>>> import numpy as np
>>> from numpy import linalg as LA
>>> np.set_printoptions(precision=2, suppress=True, linewidth=100)
>>> data = np.array([[0, -4, 5], [0, 0, 3], [0, 0, 0]])
>>> print(data)
[[ 0 -4  5]
 [ 0  0  3]
 [ 0  0  0]]
>>> print((data + data.T) / 2)
[[ 0.  -2.   2.5]
 [-2.   0.   1.5]
 [ 2.5  1.5  0. ]]
>>> print(round(float(LA.det(data)), 2))
0.0
>>> print(np.trace(data))
0
>>> print((data - data.T) / 2)
[[ 0.  -2.   2.5]
 [ 2.   0.   1.5]
 [-2.5 -1.5  0. ]]
>>> print(np.sort(np.abs(LA.eigvals(data))))
[0. 0. 0.]
>>> print(np.round(np.abs(LA.eigvals(data)).max(), 2))
0.0
>>> P = np.triu(np.array([[-2, -3, 1], [-2, 0, 1], [1, 0, 2]]), 1) + np.eye(3)
>>> other = P @ data @ LA.inv(P)
>>> print(np.poly(other))
[1. 0. 0. 0.]
>>> print(other)
[[ 0. -4.  0.]
 [ 0.  0.  3.]
 [ 0.  0.  0.]]
>>> print(LA.matrix_rank(other))
2
>>> print(np.round(LA.det(other), 2))
0.0
>>> print(np.round(data @ LA.pinv(data) @ data, 2) + 0)
[[ 0. -4.  5.]
 [ 0.  0.  3.]
 [ 0.  0.  0.]]
>>> print(np.unique(data.round(6), axis=0).shape)
(3, 3)
>>> print(np.allclose(data[:-1].T @ LA.lstsq(data[:-1].T, data[-1])[0], data[-1]))
True
>>> print(round(float(np.trace(LA.pinv(data) @ data)), 2))
2.0
>>> rk = LA.matrix_rank(data)
>>> print(rk)
2
>>> N = LA.svd(data)[2][rk:].T
>>> print([int(LA.matrix_rank(data[:, :j + 1])) for j in range(3)])
[0, 1, 2]
>>> print(LA.matrix_rank(data.T @ data), LA.matrix_rank(data @ data.T))
2 2
>>> print(N[:, 0] / N[np.abs(N[:, 0]).round(6).argmax(), 0])
[1. 0. 0.]
>>> print(np.allclose(data @ N, 0))
True
>>> print(N @ N.T)
[[1. 0. 0.]
 [0. 0. 0.]
 [0. 0. 0.]]
>>> E = np.loadtxt("case2.csv", delimiter=",")
>>> print(E)
[[-0.87 -2.07  1.98]
 [-1.84  2.08  1.12]
 [ 2.81 -0.16 -1.04]
 [-2.41  1.45  1.04]
 [-1.75  2.42 -0.23]
 [ 0.41  1.84 -2.33]
 [ 1.34 -2.36  1.28]
 [-1.46  2.1  -1.56]
 [-2.91  0.35  0.66]
 [-0.45  1.98 -2.21]
 [-2.47  0.91 -1.43]
 [ 1.4  -0.12  2.65]
 [-0.52  2.4   1.73]
 [ 0.94  1.22 -2.58]
 [ 0.51 -2.83  0.87]
 [-0.39 -2.75  1.13]
 [ 1.57  0.26  2.54]
 [-0.28 -1.32  2.68]
 [-1.61  2.16 -1.32]
 [ 0.91  0.4   2.83]
 [-1.52 -2.27  1.23]
 [ 1.54 -0.83 -2.43]
 [-0.13  0.83  2.88]
 [ 1.87 -2.34 -0.17]
 [ 2.44  1.67  0.51]
 [-1.21  1.04  2.54]
 [-1.51 -1.61 -2.03]]
>>> rng = np.random.default_rng(65143)
>>> z = rng.permutation(3)
>>> other = E[:, z] * rng.choice([-1, 1], 3)
>>> print(other)
[[ 0.87  2.07  1.98]
 [ 1.84 -2.08  1.12]
 [-2.81  0.16 -1.04]
 [ 2.41 -1.45  1.04]
 [ 1.75 -2.42 -0.23]
 [-0.41 -1.84 -2.33]
 [-1.34  2.36  1.28]
 [ 1.46 -2.1  -1.56]
 [ 2.91 -0.35  0.66]
 [ 0.45 -1.98 -2.21]
 [ 2.47 -0.91 -1.43]
 [-1.4   0.12  2.65]
 [ 0.52 -2.4   1.73]
 [-0.94 -1.22 -2.58]
 [-0.51  2.83  0.87]
 [ 0.39  2.75  1.13]
 [-1.57 -0.26  2.54]
 [ 0.28  1.32  2.68]
 [ 1.61 -2.16 -1.32]
 [-0.91 -0.4   2.83]
 [ 1.52  2.27  1.23]
 [-1.54  0.83 -2.43]
 [ 0.13 -0.83  2.88]
 [-1.87  2.34 -0.17]
 [-2.44 -1.67  0.51]
 [ 1.21 -1.04  2.54]
 [ 1.51  1.61 -2.03]]
>>> Uu, _, Vh = LA.svd(E.T @ other)
>>> print(z)
[0 1 2]
>>> print(np.round(Uu @ Vh, 2) + 0)
[[-1.  0.  0.]
 [ 0. -1.  0.]
 [ 0.  0.  1.]]
>>> D = LA.norm(E[:, None] - E[None], axis=-1)
>>> print(D.mean(axis=1).argmax())
21
>>> print(LA.norm(E, axis=1))
[2.99 2.99 3.   3.   3.   3.   3.   3.   3.   3.   3.   3.   3.   3.   3.   3.   3.   3.   3.
 3.   3.   2.99 3.   3.   3.   3.   3.  ]
>>> print(D[20].round(6).argsort(kind="stable")[:4])
[20  0 15 17]
>>> F = np.load("test18.npy")
>>> print(F)
[[ 1.62  2.04 -0.3   2.82]
 [-0.53  0.1   0.66  0.16]
 [-1.39  0.22  1.7   0.36]
 [-1.19  0.14  1.42  0.24]
 [ 0.49  1.26  0.38  1.76]
 [-1.69  0.34  2.12  0.54]]
>>> Uu, sv, Vh = LA.svd(data)
>>> V = Vh[:(sv > 1e-8).sum()]
>>> x = data[2] + 4 * data[1] + rng.integers(2) * np.eye(3)[2]
>>> print(x)
[ 0.  0. 13.]
>>> print(np.round(V.T @ V, 2) + 0)
[[0. 0. 0.]
 [0. 1. 0.]
 [0. 0. 1.]]
>>> print(LA.matrix_rank(np.vstack([data, x])))
2
>>> print(np.round(LA.norm(x - V.T @ V @ x), 2))
0.0
>>> Uu, sv, Vh = LA.svd(F)
>>> V = Vh[:(sv > 1e-8).sum()]
>>> x = F[5] + -3 * F[2] + rng.integers(2) * np.eye(4)[2]
>>> print(x)
[ 2.48 -0.32 -2.98 -0.54]
>>> print(V.T @ V)
[[ 0.5   0.12 -0.46  0.15]
 [ 0.12  0.31  0.1   0.44]
 [-0.46  0.1   0.58  0.15]
 [ 0.15  0.44  0.15  0.61]]
>>> print(np.diag(V.T @ V))
[0.5  0.31 0.58 0.61]
>>> print(np.allclose(V.T @ V @ x, x))
True
>>> Uu, sv, Vh = LA.svd(F)
>>> print(np.argmax(sv[:-1] / (sv[1:] + 1e-6)) + 1)
2
>>> other = Uu[:, :2] @ np.diag(sv[:2]) @ Vh[:2]
>>> print(LA.matrix_rank(other))
2
>>> print(round(float(LA.norm(F - other) / LA.norm(F)), 2))
0.0
>>> print(round(float(np.abs(F - other).max()), 2))
0.0
>>> print(other)
[[ 1.62  2.04 -0.3   2.82]
 [-0.53  0.1   0.66  0.16]
 [-1.39  0.22  1.7   0.36]
 [-1.19  0.14  1.42  0.24]
 [ 0.49  1.26  0.38  1.76]
 [-1.69  0.34  2.12  0.54]]
>>> print(LA.matrix_rank(F, rtol=0.05))
2
>>> def softmax(z):
...     e = np.exp(z - z.max(axis=-1, keepdims=True))
...     return e / e.sum(axis=-1, keepdims=True)
... 
>>> print(softmax(F).sum(axis=1))
[1. 1. 1. 1. 1. 1.]
>>> print(np.round(softmax(10 * F[4]), 2) + 0)
[0.   0.01 0.   0.99]
>>> scores = F @ F.T / np.sqrt(4)
>>> print(softmax(scores)[4] @ F)
[ 1.22  1.78 -0.05  2.46]
>>> print(softmax(scores).round(6).argmax(axis=1))
[0 5 5 5 0 5]
>>> mat = np.array([[-1.0, 0.0, 0.0, 0.0, 0.0, 0.0],
...     [0.0, 1.0, 0.0, 0.0, 0.0, 0.0],
...     [0.0, 0.0, 1.0, 0.0, 0.0, 0.0],
...     [0.0, 0.0, 0.0, -1.0, 0.0, 0.0],
...     [0.0, 0.0, 0.0, 0.0, 1.0, 0.0],
...     [0.0, 0.0, 0.0, 0.0, 0.0, 1.0]])
>>> x = np.array([1, 2, 2, -1, -2, -2])
>>> print(LA.inv(mat))
[[-1. -0. -0. -0. -0. -0.]
 [ 0.  1.  0.  0.  0.  0.]
 [ 0.  0.  1.  0.  0.  0.]
 [-0. -0. -0. -1. -0. -0.]
 [ 0.  0.  0.  0.  1.  0.]
 [ 0.  0.  0.  0.  0.  1.]]
>>> print(round(float(LA.det(mat)), 2))
1.0
>>> Xs = (E - E.mean(axis=0)) / E.std(axis=0)
>>> print(np.argwhere(np.abs(Xs) > 2))
[]
>>> c = LA.lstsq(np.delete(Xs, 1, axis=1), Xs[:, 1])[0]
>>> print(c)
[-0.25 -0.22]
>>> print(np.abs(c).argmax())
0
>>> print(round(1 - np.var(Xs[:, 1] - np.delete(Xs, 1, axis=1) @ c), 2))
0.11
>>> ang = np.sort(rng.uniform(-2, 2, 31))
>>> M = np.c_[ang, ang ** 2, ang ** 3] @ np.array([[2, 0, 1, 3, 1, 3], [0, 5, 3, 5, 2, 5], [5, 3, 5, 4, 2, 1]])
>>> print(M)
[[-40.33  -3.07 -27.11 -16.18  -9.     5.69]
 [-37.89  -2.48 -25.21 -14.99  -8.34   5.47]
 [-35.03  -1.81 -22.98 -13.6   -7.58   5.2 ]
 [-26.2    0.05 -16.27  -9.51  -5.3    4.23]
 [-23.22   0.59 -14.06  -8.18  -4.56   3.84]
 [-21.04   0.95 -12.47  -7.24  -4.03   3.54]
 [-16.66   1.55  -9.34  -5.43  -3.     2.88]
 [-16.6    1.56  -9.3   -5.41  -2.99   2.87]
 [-10.31   2.04  -5.05  -3.06  -1.63   1.73]
 [ -5.37   1.85  -2.07  -1.55  -0.73   0.6 ]
 [ -4.68   1.76  -1.7   -1.37  -0.62   0.42]
 [ -3.95   1.62  -1.33  -1.2   -0.51   0.23]
 [ -2.92   1.36  -0.86  -0.98  -0.38  -0.05]
 [ -1.92   1.01  -0.47  -0.8   -0.28  -0.31]
 [ -1.56   0.84  -0.36  -0.74  -0.24  -0.39]
 [ -0.91   0.48  -0.2   -0.61  -0.19  -0.48]
 [ -0.83   0.43  -0.18  -0.59  -0.18  -0.48]
 [ -0.17   0.03  -0.06  -0.21  -0.07  -0.21]
 [  0.07   0.01   0.04   0.12   0.04   0.12]
 [  0.31   0.11   0.22   0.55   0.19   0.55]
 [  0.54   0.32   0.47   1.04   0.37   1.  ]
 [  2.53   2.76   3.1    4.91   1.94   4.15]
 [  7.14   8.16   9.18  12.21   5.09   9.13]
 [ 10.16  11.45  13.04  16.5    6.99  11.8 ]
 [ 10.31  11.61  13.24  16.71   7.09  11.92]
 [ 13.73  15.19  17.54  21.33   9.16  14.66]
 [ 16.1   17.61  20.48  24.43  10.56  16.44]
 [ 16.41  17.92  20.86  24.83  10.74  16.66]
 [ 20.22  21.71  25.55  29.68  12.95  19.36]
 [ 23.78  25.18  29.88  34.11  14.97  21.76]
 [ 38.37  38.88  47.35  51.51  22.99  30.77]]
>>> # rank 3
>>> cov = np.cov(M, rowvar=False)
>>> print(np.polyfit(M[:, 0], M[:, 1], 1))
[0.43 7.05]
>>> print(cov.shape)
(6, 6)
>>> print(np.argsort(-M.std(axis=0).round(6), kind="stable"))
[0 2 3 1 5 4]
>>> print(round(float(np.corrcoef(M[:, 0], M[:, 1])[0, 1]), 2))
0.81
>>> print(np.round(LA.eigvalsh(cov)[::-1], 2) + 0)
[989.09  60.79   1.28   0.     0.     0.  ]
>>> print(np.corrcoef(M.T))
[[1.   0.81 0.98 0.92 0.95 0.62]
 [0.81 1.   0.91 0.97 0.96 0.95]
 [0.98 0.91 1.   0.98 0.99 0.77]
 [0.92 0.97 0.98 1.   1.   0.88]
 [0.95 0.96 0.99 1.   1.   0.84]
 [0.62 0.95 0.77 0.88 0.84 1.  ]]
>>> A = np.loadtxt("block12.csv", delimiter=",")
>>> print(A)
[[  0.48   1.29   2.12  -3.67   1.12  -3.6 ]
 [  1.34   1.53   1.08  -2.35   0.34   0.15]
 [ -2.88   0.63   0.07   0.82  -1.27  -9.93]
 [ -2.32  -4.     2.31  -2.59   4.49  -2.49]
 [ -0.25  -5.26  -0.46   1.03   3.62   9.16]
 [ -2.48   0.94   1.35  -1.36  -0.23 -10.79]
 [  0.25   0.55  -2.79   4.26  -3.     2.91]
 [  1.     3.43  -2.48   3.38  -4.62  -0.31]
 [ -0.11   1.35  -3.31   5.08  -3.97   1.23]
 [ -0.8    0.75   1.93  -2.87   1.04  -6.36]
 [ -3.16  -5.65  -1.23   3.27   2.28   1.79]
 [ -2.59  -3.33   1.91  -1.9    3.51  -4.12]
 [ -2.71   1.66   1.05  -0.69  -1.18 -12.41]
 [  0.64   0.82  -1.47   1.95  -1.88   2.01]
 [  0.41  -3.4   -0.99   1.55   1.8    8.6 ]
 [ -0.77  -1.83   0.63  -0.56   1.86   0.5 ]
 [  0.91  -1.92   1.27  -2.09   2.95   5.12]
 [ -3.03  -1.31  -1.71   3.77  -1.43  -4.75]
 [  1.4    3.76  -1.22   1.14  -3.6   -1.16]
 [ -3.02  -4.67  -0.27   1.82   2.29  -0.74]
 [  0.4    6.34   1.27  -2.56  -3.44 -11.74]
 [ -0.19  -0.73   2.73  -4.26   3.06  -2.99]
 [ -0.8    3.1   -0.3    0.62  -2.86  -7.68]
 [  2.87   2.56  -1.47   1.23  -2.53   5.8 ]]
>>> x = np.array([4, 5, -4, 2, -1, 0])
>>> y = A @ x
>>> print(np.round(LA.lstsq(A, y)[0], 2) + 0)
[ 4.  5. -4.  2. -1.  0.]
>>> y = y + 0.1 * rng.normal(size=24)
>>> print(y)
[ -8.49   3.7   -5.83 -48.33 -27.06 -13.15  26.38  42.41  33.48 -13.78 -31.91 -42.    -6.97  18.37
  -9.93 -17.75 -18.1   -2.89  35.02 -33.04  26.69 -26.98  17.49  35.13]
>>> c, *_ = LA.lstsq(A, y)
>>> print(np.round(A.T @ (y - A @ c), 2) + 0)
[0. 0. 0. 0. 0. 0.]
>>> print(c.round())
[ 4.  5. -4.  2. -1.  0.]
>>> print(c)
[ 3.76  4.95 -3.98  1.78 -1.25  0.09]
>>> Uu, sv, Vh = LA.svd(A)
>>> print(sv)
[31.97 20.04 14.12  0.26  0.22  0.14]
>>> other = Uu[:, :3] @ np.diag(sv[:3]) @ Vh[:3]
>>> print(np.round(LA.norm(A - other, 2), 2), round(float(sv[3]), 2))
0.26 0.26
>>> print(np.round(LA.norm(A - other) / LA.norm(A), 2))
0.01
>>> print(LA.matrix_rank(A, rtol=0.05))
3
>>> print(LA.norm(A, axis=0))
[ 8.89 14.93  8.3  12.81 13.32 30.19]
>>> print(LA.norm(A, axis=1).argmax())
20
>>> print(round(A[18] @ A[4], 2))
-42.05
>>> print(np.round(LA.norm(A[18], 1), 2), round(LA.norm(A[18], np.inf), 2))
12.28 3.76
>>> Q, V = LA.qr(A[:, :5])[0], LA.qr(A[:, 5:])[0]
>>> sv = LA.svd(Q.T @ V, compute_uv=False)
>>> print(np.degrees(np.arccos(sv.clip(0, 1))))
[1.35]
>>> print((sv > 0.9).sum())
1
>>> print(sv)
[1.]
>>> J = np.load("run3.npy")
>>> print(J)
[[ 2  4  2  4]
 [ 0  2  0  2]
 [-2  0 -2  0]]
>>> print(LA.cond(F) > 100)
True
>>> print(LA.matrix_rank(F, rtol=0.1))
2
>>> print(round(float(LA.norm(F, 2) / LA.norm(F)), 2))
0.74
>>> print(np.allclose(J[:-1].T @ LA.lstsq(J[:-1].T, J[-1])[0], J[-1]))
True
>>> print(np.unique(J.round(6), axis=0).shape)
(3, 4)
>>> K = np.load("data.npy")
>>> print(K)
[[ 0.1  -0.04 -0.1 ]
 [ 0.    0.    0.  ]
 [-0.2   0.08  0.2 ]
 [ 0.66 -0.31 -0.66]
 [ 0.29 -0.12 -0.29]
 [ 0.    0.    0.  ]
 [ 0.46 -0.2  -0.46]
 [ 0.1  -0.04 -0.1 ]
 [-0.2   0.08  0.2 ]
 [-0.24  0.1   0.24]
 [ 0.34 -0.14 -0.34]
 [ 0.1  -0.04 -0.1 ]
 [-0.24  0.1   0.24]
 [-0.57  0.25  0.57]
 [-0.29  0.12  0.29]
 [ 0.42 -0.18 -0.42]
 [-0.1   0.04  0.1 ]
 [-0.66  0.31  0.66]
 [ 0.2  -0.08 -0.2 ]
 [-0.2   0.08  0.2 ]
 [ 0.6  -0.27 -0.6 ]
 [ 0.76 -0.38 -0.76]
 [ 0.54 -0.24 -0.54]
 [ 0.42 -0.18 -0.42]]
>>> cent = K[[1, 14]].astype(float)
>>> for _ in range(6):
...     z = LA.norm(K[:, None] - cent, axis=-1).argmin(axis=1)
...     cent = np.array([K[z == j].mean(axis=0) for j in range(2)])
... 
>>> print(z)
[0 1 1 0 0 1 0 0 1 1 0 0 1 1 1 0 1 1 0 1 0 0 0 0]
>>> print(np.bincount(z))
[13 11]
>>> print(cent)
[[ 0.38 -0.17 -0.38]
 [-0.25  0.11  0.25]]
